% python3 -q
>>> import numpy as np
>>> np.set_printoptions(precision=2, suppress=True, linewidth=140)
>>> J = np.array([[35, 12, -12, 2, 9],
...     [12, 36, 0, -12, 6],
...     [-12, 0, 14, -9, -12],
...     [2, -12, -9, 27, 5],
...     [9, 6, -12, 5, 13]])
>>> vals, evecs = np.linalg.eigh(J)
>>> x0 = np.array([1, 0, -2, 0, -1])
>>> round(float(x0 @ J @ x0 / (x0 @ x0)), 2), round(float(vals[0]), 2), round(float(vals[-1]), 2)
(14.33, 0.51, 54.25)
>>> (np.sign(evecs[:, -1].round(6)) == np.sign(evecs[0, -1].round(6))).astype(int)
array([1, 1, 0, 0, 1])
>>> Lm = np.linalg.cholesky(J)
>>> J / np.sqrt(np.outer(np.diag(J), np.diag(J)))
array([[ 1.  ,  0.34, -0.54,  0.07,  0.42],
       [ 0.34,  1.  ,  0.  , -0.38,  0.28],
       [-0.54,  0.  ,  1.  , -0.46, -0.89],
       [ 0.07, -0.38, -0.46,  1.  ,  0.27],
       [ 0.42,  0.28, -0.89,  0.27,  1.  ]])
>>> np.round(Lm @ Lm.T, 2) + 0
array([[ 35.,  12., -12.,   2.,   9.],
       [ 12.,  36.,   0., -12.,   6.],
       [-12.,   0.,  14.,  -9., -12.],
       [  2., -12.,  -9.,  27.,   5.],
       [  9.,   6., -12.,   5.,  13.]])
>>> round(float(np.prod(np.diag(Lm)) ** 2), 2), round(float(np.linalg.det(J)), 2)
(202500.0, 202500.0)
>>> np.diag(Lm) ** 2
array([35.  , 31.89,  9.35, 17.07,  1.14])
>>> hat = np.triu(np.array([[0, 3, 1, 3, 0],
...     [1, 3, 2, 2, 2],
...     [1, 2, 0, 0, 3],
...     [0, 0, 3, 1, 2],
...     [1, 0, 3, 1, 3]]), 1) + np.eye(5)
>>> A2 = hat @ J @ np.linalg.inv(hat)
>>> hat @ J - J @ hat
array([[ 30., -33., -72., -93.,  29.],
       [ -2., -48., -98., -62., -36.],
       [ 27.,  54., -24.,  51.,  15.],
       [ 18.,   6.,  -2.,  28.,  23.],
       [  0., -27., -21., -39.,  14.]])
>>> A2
array([[  65., -111.,  132.,   65., -274.],
       [  10.,   -6.,  -12.,   16.,   34.],
       [  15.,  -27.,   17.,   15.,    0.],
       [  20.,  -60.,   67.,   97., -244.],
       [   9.,  -21.,   21.,   20.,  -48.]])
>>> np.sort(np.abs(np.linalg.eigvals(J)))
array([ 0.51, 10.42, 16.13, 43.7 , 54.25])
>>> assert J == J.T
Traceback (most recent call last):
  File "<python-input-17>", line 1, in <module>
    assert J == J.T
           ^^^^^^^^
ValueError: The truth value of an array with more than one element is ambiguous. Use a.any() or a.all()
>>> np.linalg.determinant(J)
Traceback (most recent call last):
  File "<python-input-18>", line 1, in <module>
    np.linalg.determinant(J)
    ^^^^^^^^^^^^^^^^^^^^^
AttributeError: module 'numpy.linalg' has no attribute 'determinant'
>>> np.linalg.matrix_power(J, 2)
array([[1598,  882, -714,  133,  658],
       [ 882, 1620, -108, -702,  342],
       [-714, -108,  565, -453, -477],
       [ 133, -702, -453,  983,  254],
       [ 658,  342, -477,  254,  455]])
